>>> import numpy as np
>>> import numpy.linalg as la
>>> np.set_printoptions(precision=1, suppress=True, linewidth=160, legacy="1.25")
>>> E = np.load("case0.npy")
>>> E
array([[0, 2, 1, 5, 2],
       [1, 1, 0, 0, 1],
       [1, 2, 0, 0, 0],
       [1, 0, 1, 5, 0],
       [0, 2, 1, 5, 1]])
>>> # null space of dimension 1
>>> rng = np.random.default_rng(796198)
>>> lab = rng.permutation(5)
>>> lab
array([4, 3, 2, 0, 1])
>>> M2 = E[lab][:, lab]
>>> np.round(np.sort(np.abs(la.eigvals(M2))), 1) + 0
array([0. , 1.1, 1.1, 1.9, 6.6])
>>> round(la.norm(E, 2) / la.norm(E), 1)
0.9
>>> [round(float(x), 1) for x in la.svd(E, compute_uv=False)[:3]]
[9.4, 2.9, 1.7]
>>> round(float(la.norm(E)), 1)
10.0
>>> E - E[0]
array([[ 0,  0,  0,  0,  0],
       [ 1, -1, -1, -5, -1],
       [ 1,  0, -1, -5, -2],
       [ 1, -2,  0,  0, -2],
       [ 0,  0,  0,  0, -1]])
>>> E.sum(axis=0)
array([ 3,  7,  3, 15,  4])
>>> np.count_nonzero(E)
16
>>> E.shape
(5, 5)
>>> left, sig, Vh = la.svd(E)
>>> sig.round(1) + 0
array([9.4, 2.9, 1.7, 1.1, 0. ])
>>> np.argmax(sig[:-1] / (sig[1:] + 1e-6)) + 1
4
>>> M2 = left[:, :4] @ np.diag(sig[:4]) @ Vh[:4]
>>> M2.round(1) + 0
array([[0., 2., 1., 5., 2.],
       [1., 1., 0., 0., 1.],
       [1., 2., 0., 0., 0.],
       [1., 0., 1., 5., 0.],
       [0., 2., 1., 5., 1.]])
>>> round(la.norm(E - M2, 2), 1), round(sig[4], 1)
(0.0, 0.0)
>>> th = np.radians(36)
>>> R = np.eye(5)
>>> R[0, 0] = R[3, 3] = np.cos(th)
>>> R[0, 3], R[3, 0] = -np.sin(th), np.sin(th)
>>> R
array([[ 0.8,  0. ,  0. , -0.6,  0. ],
       [ 0. ,  1. ,  0. ,  0. ,  0. ],
       [ 0. ,  0. ,  1. ,  0. ,  0. ],
       [ 0.6,  0. ,  0. ,  0.8,  0. ],
       [ 0. ,  0. ,  0. ,  0. ,  1. ]])
>>> M2 = E @ R.T
>>> np.allclose(E @ E.T, M2 @ M2.T)
True
>>> M2
array([[-2.9,  2. ,  1. ,  4. ,  2. ],
       [ 0.8,  1. ,  0. ,  0.6,  1. ],
       [ 0.8,  2. ,  0. ,  0.6,  0. ],
       [-2.1,  0. ,  1. ,  4.6,  0. ],
       [-2.9,  2. ,  1. ,  4. ,  1. ]])
>>> mat = np.load("block6.npy")
>>> mat
array([[0, 0, 0, 0, 0, 0, 1, 0],
       [1, 0, 0, 0, 0, 0, 0, 0],
       [0, 1, 0, 0, 0, 0, 0, 0],
       [0, 0, 0, 0, 0, 1, 0, 0],
       [0, 0, 0, 1, 0, 0, 0, 0],
       [0, 0, 0, 0, 0, 0, 0, 1],
       [0, 0, 0, 0, 1, 0, 0, 0],
       [0, 0, 1, 0, 0, 0, 0, 0]])
>>> # columns are unit length and at right angles
>>> mat.shape
(8, 8)
>>> np.unravel_index(np.abs(mat).argmax(), mat.shape)
(0, 6)
>>> np.abs(mat).max()
1
>>> np.count_nonzero(mat)
8
>>> mat - mat[0]
array([[ 0,  0,  0,  0,  0,  0,  0,  0],
       [ 1,  0,  0,  0,  0,  0, -1,  0],
       [ 0,  1,  0,  0,  0,  0, -1,  0],
       [ 0,  0,  0,  0,  0,  1, -1,  0],
       [ 0,  0,  0,  1,  0,  0, -1,  0],
       [ 0,  0,  0,  0,  0,  0, -1,  1],
       [ 0,  0,  0,  0,  1,  0, -1,  0],
       [ 0,  0,  1,  0,  0,  0, -1,  0]])
>>> np.zeros(8, 8)
Traceback (most recent call last):
  File "<python-input-40>", line 1, in <module>
    np.zeros(8, 8)
    ~~~~~~~~^^^^^^
TypeError: Cannot interpret '8' as a data type
>>> la.rank(mat)
Traceback (most recent call last):
  File "<python-input-41>", line 1, in <module>
    la.rank(mat)
    ^^^^^^^
AttributeError: module 'numpy.linalg' has no attribute 'rank'
>>> vec = np.array([0, -2, 2, 2, -2, -1, -2, 1])
>>> np.abs(la.eigvals(mat))
array([1., 1., 1., 1., 1., 1., 1., 1.])
>>> mat.T @ (mat @ vec)
array([ 0, -2,  2,  2, -2, -1, -2,  1])
>>> 8 - la.matrix_rank(mat - np.eye(8), tol=1e-8)
1
>>> np.sort(np.abs(np.degrees(np.angle(la.eigvals(mat)))))
array([  0.,  45.,  45.,  90.,  90., 135., 135., 180.])
>>> M2 = la.inv(mat)
>>> (np.abs(M2) > 1e-9).astype(int)
array([[0, 1, 0, 0, 0, 0, 0, 0],
       [0, 0, 1, 0, 0, 0, 0, 0],
       [0, 0, 0, 0, 0, 0, 0, 1],
       [0, 0, 0, 0, 1, 0, 0, 0],
       [0, 0, 0, 0, 0, 0, 1, 0],
       [0, 0, 0, 1, 0, 0, 0, 0],
       [1, 0, 0, 0, 0, 0, 0, 0],
       [0, 0, 0, 0, 0, 1, 0, 0]])
>>> round(la.det(mat) * la.det(M2), 1)
1.0
>>> la.det(mat) * M2
array([[-0., -1., -0., -0., -0., -0., -0., -0.],
       [-0., -0., -1., -0., -0., -0., -0., -0.],
       [-0., -0., -0., -0., -0., -0., -0., -1.],
       [-0., -0., -0., -0., -1., -0., -0., -0.],
       [-0., -0., -0., -0., -0., -0., -1., -0.],
       [-0., -0., -0., -1., -0., -0., -0., -0.],
       [-1., -0., -0., -0., -0., -0., -0., -0.],
       [-0., -0., -0., -0., -0., -1., -0., -0.]])
>>> mat @ M2
array([[1., 0., 0., 0., 0., 0., 0., 0.],
       [0., 1., 0., 0., 0., 0., 0., 0.],
       [0., 0., 1., 0., 0., 0., 0., 0.],
       [0., 0., 0., 1., 0., 0., 0., 0.],
       [0., 0., 0., 0., 1., 0., 0., 0.],
       [0., 0., 0., 0., 0., 1., 0., 0.],
       [0., 0., 0., 0., 0., 0., 1., 0.],
       [0., 0., 0., 0., 0., 0., 0., 1.]])
>>> round(float(la.cond(mat)), 1)
1.0
